$ ipython --no-banner

In [1]: import numpy as np

In [2]: from numpy import linalg as LA

In [3]: np.set_printoptions(precision=2, suppress=True, linewidth=200, legacy="1.25")

In [4]: tidy = lambda a: np.round(a, 2) + 0

In [5]: mat = np.load("run15.npy")

In [6]: mat
Out[6]: 
array([[-0.2, -0.1,  0.1, -0.8, -0.2,  1.4, -1.3],
       [-0.4, -0.8,  1. ,  1.5,  0.8,  1.5,  1.1],
       [-1.2,  1.4, -0.2,  0.4, -1.5,  2.8, -1. ],
       [ 1.6, -1.2,  0.5, -0.2,  0.7,  0.4,  0.1],
       [ 1.3, -1.9, -2.1,  0.1,  0.1, -0.9,  0.8],
       [-0.5, -0.3, -1. ,  0.9, -1.4, -0.5, -0.6],
       [ 0.3,  0.3,  0.5,  0.1, -0.1,  1.8, -0.2],
       [ 2.6, -0.6, -0.6, -0.3,  0.8,  2.3,  0.4]])

In [7]: G = mat.T @ mat

In [8]: np.allclose(G, G.T)
Out[8]: True

In [9]: J = np.loadtxt("mat.csv", delimiter=",")

In [10]: tidy(J)
Out[10]: 
array([[0.15, 0.02, 0.11, 0.11, 0.15, 0.15, 0.02, 0.11, 0.15, 0.02, 0.07, 0.07, 0.02, 0.11, 0.02],
       [0.02, 0.  , 0.02, 0.02, 0.02, 0.02, 0.  , 0.02, 0.02, 0.  , 0.01, 0.01, 0.  , 0.02, 0.  ],
       [0.11, 0.02, 0.08, 0.08, 0.11, 0.11, 0.02, 0.08, 0.11, 0.02, 0.05, 0.05, 0.02, 0.08, 0.02],
       [0.11, 0.02, 0.08, 0.08, 0.11, 0.11, 0.02, 0.08, 0.11, 0.02, 0.05, 0.05, 0.02, 0.08, 0.02],
       [0.15, 0.02, 0.11, 0.11, 0.15, 0.15, 0.02, 0.11, 0.15, 0.02, 0.07, 0.07, 0.02, 0.11, 0.02],
       [0.15, 0.02, 0.11, 0.11, 0.15, 0.15, 0.02, 0.11, 0.15, 0.02, 0.07, 0.07, 0.02, 0.11, 0.02],
       [0.02, 0.  , 0.02, 0.02, 0.02, 0.02, 0.  , 0.02, 0.02, 0.  , 0.01, 0.01, 0.  , 0.02, 0.  ],
       [0.11, 0.02, 0.08, 0.08, 0.11, 0.11, 0.02, 0.08, 0.11, 0.02, 0.05, 0.05, 0.02, 0.08, 0.02],
       [0.15, 0.02, 0.11, 0.11, 0.15, 0.15, 0.02, 0.11, 0.15, 0.02, 0.07, 0.07, 0.02, 0.11, 0.02],
       [0.02, 0.  , 0.02, 0.02, 0.02, 0.02, 0.  , 0.02, 0.02, 0.  , 0.01, 0.01, 0.  , 0.02, 0.  ],
       [0.07, 0.01, 0.05, 0.05, 0.07, 0.07, 0.01, 0.05, 0.07, 0.01, 0.03, 0.03, 0.01, 0.05, 0.01],
       [0.07, 0.01, 0.05, 0.05, 0.07, 0.07, 0.01, 0.05, 0.07, 0.01, 0.03, 0.03, 0.01, 0.05, 0.01],
       [0.02, 0.  , 0.02, 0.02, 0.02, 0.02, 0.  , 0.02, 0.02, 0.  , 0.01, 0.01, 0.  , 0.02, 0.  ],
       [0.11, 0.02, 0.08, 0.08, 0.11, 0.11, 0.02, 0.08, 0.11, 0.02, 0.05, 0.05, 0.02, 0.08, 0.02],
       [0.02, 0.  , 0.02, 0.02, 0.02, 0.02, 0.  , 0.02, 0.02, 0.  , 0.01, 0.01, 0.  , 0.02, 0.  ]])

In [11]: G = J.T @ J

In [12]: tidy(LA.eigvalsh(G)[::-1])
Out[12]: array([1., 0., 0., 0., 0., 0., 0., 0., 0., 0., 0., 0., 0., 0., 0.])

In [13]: tidy(np.diag(G))
Out[13]: array([0.15, 0.  , 0.08, 0.08, 0.15, 0.15, 0.  , 0.08, 0.15, 0.  , 0.03, 0.03, 0.  , 0.08, 0.  ])

In [14]: tidy(LA.svd(J, compute_uv=False) ** 2)
Out[14]: array([1., 0., 0., 0., 0., 0., 0., 0., 0., 0., 0., 0., 0., 0., 0.])

In [15]: np.trace(G), (J ** 2).sum()
Out[15]: (1.0, 1.0)

In [16]: LA.matrix_rank(G)
Out[16]: 1
